% python3 -q
>>> import numpy as np
>>> import numpy.linalg as la
>>> np.set_printoptions(precision=1, suppress=True, linewidth=160)
>>> W0 = np.load("block10.npy")
>>> print(W0)
[[ -3.9  26.6   5.3]
 [  1.8 -13.2 -36.3]
 [ -1.4  25.7   6. ]
 [  2.1 -11.4 -36.7]
 [ -3.1  26.5   6.7]
 [  0.5 -14.6 -38.3]
 [  2.3 -15.8 -36.1]
 [  0.3 -14.4 -39. ]
 [  4.3 -12.2 -38.2]
 [ -3.2  24.5   3.8]
 [ -1.1  24.9   3.3]
 [  0.8 -13.5 -38.2]
 [  1.9 -15.7 -37.6]]
>>> Ac = W0 - W0.mean(axis=0)
>>> vecs = la.svd(Ac)[2][:2]
>>> Y = Ac - Ac @ vecs.T @ vecs
>>> print(la.norm(Y, axis=1).round(6).argmax())
6
>>> print(round(float(la.norm(Y) / la.norm(Ac)), 1))
0.0
>>> print(np.round(np.cov(Ac @ vecs.T, rowvar=False), 1) + 0)
[[871.1   0. ]
 [  0.    1.5]]
>>> print((Ac @ vecs.T).std(axis=0))
[28.4  1.2]
>>> print(Y.std(axis=0))
[0.3 0.7 0.7]
>>> feats = np.loadtxt("mat.csv", delimiter=",")
>>> print(feats)
[[ 1.  0.  0.  0.]
 [-2.  1.  0.  0.]
 [-3. -3.  1.  0.]
 [-2.  0.  2.  1.]]
>>> x = np.array([3, 4, -2, -1])
>>> rhs = feats @ x
>>> b, lr = np.zeros(4), 1 / la.norm(feats, 2) ** 2
>>> for i in range(15):
...     b -= lr * feats.T @ (feats @ b - rhs)
...     if i % 5 == 0: print(i, round(la.norm(feats @ b - rhs), 1))
... 
0 3.7
5 1.2
10 0.6
>>> print(np.round(la.cond(feats), 1))
99.5
>>> print(b)
[ 3.1  3.9 -2.1 -0.5]
>>> t3 = np.stack([feats, 5 * feats, feats[::-1]])
>>> print(la.matrix_rank(t3))
[4 4 4]
>>> print(t3.sum(axis=0))
[[  4.   0.   2.   1.]
 [-15.   3.   1.   0.]
 [-20. -17.   6.   0.]
 [-11.   0.  12.   6.]]
>>> print(la.matrix_rank(t3.reshape(3, -1)))
2
>>> print((t3 @ feats.T).shape)
(3, 4, 4)
>>> print(np.einsum("bij,cij->bc", t3, t3))
[[ 34. 170.   2.]
 [170. 850.  10.]
 [  2.  10.  34.]]
>>> print(la.norm(t3, axis=(1, 2)))
[ 5.8 29.2  5.8]
>>> print(t3.shape)
(3, 4, 4)
>>> print(round(np.log10(la.cond(feats))))
2
>>> print(np.argsort(-la.norm(feats, axis=0).round(6), kind="stable")[:3])
[0 1 2]
>>> print(la.matrix_rank(feats, rtol=0.1))
3
>>> Y = np.array([[0]])
>>> Z = np.array([[5, -9, 8], [5, 5, -3], [3, 8, -9]])
>>> E = np.block([[Y, np.zeros((1, 3))], [np.zeros((3, 1)), Z]])
>>> print(E)
[[ 0.  0.  0.  0.]
 [ 0.  5. -9.  8.]
 [ 0.  5.  5. -3.]
 [ 0.  3.  8. -9.]]
>>> Uu, s, VT = la.svd(E, full_matrices=False)
>>> print(s / s[0])
[1.  0.4 0.1 0. ]
>>> print(np.round(Uu.T @ E @ VT.T, 1) + 0)
[[17.9  0.   0.   0. ]
 [ 0.   7.7  0.   0. ]
 [ 0.   0.   1.7  0. ]
 [ 0.   0.   0.   0. ]]
>>> Uu, s, VT = la.svd(E)
>>> print(np.argmax(s[:-1] / (s[1:] + 1e-6)) + 1)
3
>>> Y = Uu[:, :3] @ np.diag(s[:3]) @ VT[:3]
>>> print(round(float(la.norm(E - Y, 2)), 1), s[3])
0.0 0.0
>>> print(round(la.norm(E - Y) / la.norm(E), 1))
0.0
>>> A = np.load("data.npy")
>>> print(A)
[[ 4 -2 -7 -8]
 [-2  4 -2 -7]
 [-7 -2  4 -2]
 [-8 -7 -2  4]]
>>> w, vecs = la.eig(A)
>>> print(round(float(np.prod(w)), 1))
-4183.0
>>> print(np.sort(la.eigvals(A @ A)))
[ 10.  72. 110. 220.]
>>> print(np.sort(la.eigvals(la.inv(A))))
[-0.1  0.1  0.1  0.3]
>>> def softmax(z):
...     e = np.exp(z - z.max(axis=-1, keepdims=True))
...     return e / e.sum(axis=-1, keepdims=True)
... 
>>> print(np.round(softmax(10 * A[2]), 1) + 0)
[0. 0. 1. 0.]
>>> print(softmax(A).sum(axis=1))
[1. 1. 1. 1.]
>>> print(np.round(softmax(A[2] + -2), 1) + 0)
[0. 0. 1. 0.]
>>> print(np.round(softmax(A[2]), 1) + 0)
[0. 0. 1. 0.]
>>> scores = A @ A.T / np.sqrt(4)
>>> print(softmax(scores)[2] @ A)
[-7. -2.  4. -2.]
>>> print(softmax(scores).round(6).argmax(axis=1))
[0 1 2 3]
>>> print(np.all(la.eigvalsh(A) > 0))
False
>>> print(np.round(la.eigvalsh(A).min(), 1))
-10.5
>>> data = np.load("a.npy")
>>> print(data)
[[ 0.1 -9.   5.  -6. ]
 [-7.  -7.9  9.  -8. ]
 [ 6.   2.  -6.9 -9. ]
 [ 0.  -9.   5.  -5.9]]
>>> x = np.array([1, 2, -3, -1])
>>> print(data @ np.ones(4))
[ -9.9 -13.9  -7.9  -9.9]
>>> print(data @ np.eye(4)[1])
[-9.  -7.9  2.  -9. ]
>>> print(data @ (2 * x))
[-53.8 -83.6  79.4 -54.2]
>>> r0, v = data[0], data[2]
>>> print(np.round(r0 @ v, 1))
2.1
>>> p = (r0 @ v) / (r0 @ r0) * r0
>>> print(np.round(la.norm(r0 + v) ** 2 + la.norm(r0 - v) ** 2, 1))
621.2
>>> print(np.outer(r0, v))
[[  0.6   0.2  -0.7  -0.9]
 [-54.  -18.   62.1  81. ]
 [ 30.   10.  -34.5 -45. ]
 [-36.  -12.   41.4  54. ]]
>>> print((v - p) @ r0)
0.0
>>> J = np.load("run18.npy")
>>> print(J)
[[ 0.4 -0.7 -1. ]
 [ 0.1  0.7  0.6]
 [ 0.2 -0.4 -0.5]
 [-0.1 -0.9 -0.6]
 [-0.3  0.5 -0.7]
 [-1.4 -0.1 -0.1]
 [-0.6  1.1 -0.6]
 [ 0.9 -0.1  0. ]
 [ 0.1 -2.4  1.5]
 [-0.1 -2.7 -0.6]
 [-0.2  1.2  0.9]
 [ 0.9 -1.5  2.1]
 [ 1.5  0.3  2.8]
 [ 0.1  0.  -1.7]
 [ 0.2  0.4 -0.3]
 [-1.4  0.7 -0.2]
 [ 0.9  0.8 -1. ]
 [-1.8  0.1  0.8]
 [ 1.4 -0.1 -0.1]
 [-0.7  2.9 -1.1]
 [-0.4  0.3 -1.1]
 [ 0.4  0.2 -0.1]
 [ 0.8 -0.3  0.4]]
>>> Ac = (J - J.mean(axis=0)) / J.std(axis=0)
>>> print(np.argwhere(np.abs(Ac) > 2))
[[ 8  1]
 [ 9  1]
 [11  2]
 [12  2]
 [17  0]
 [19  1]]
>>> b = la.lstsq(np.delete(Ac, 0, axis=1), Ac[:, 0])[0]
>>> print(round(float(1 - np.var(Ac[:, 0] - np.delete(Ac, 0, axis=1) @ b)), 1))
0.1
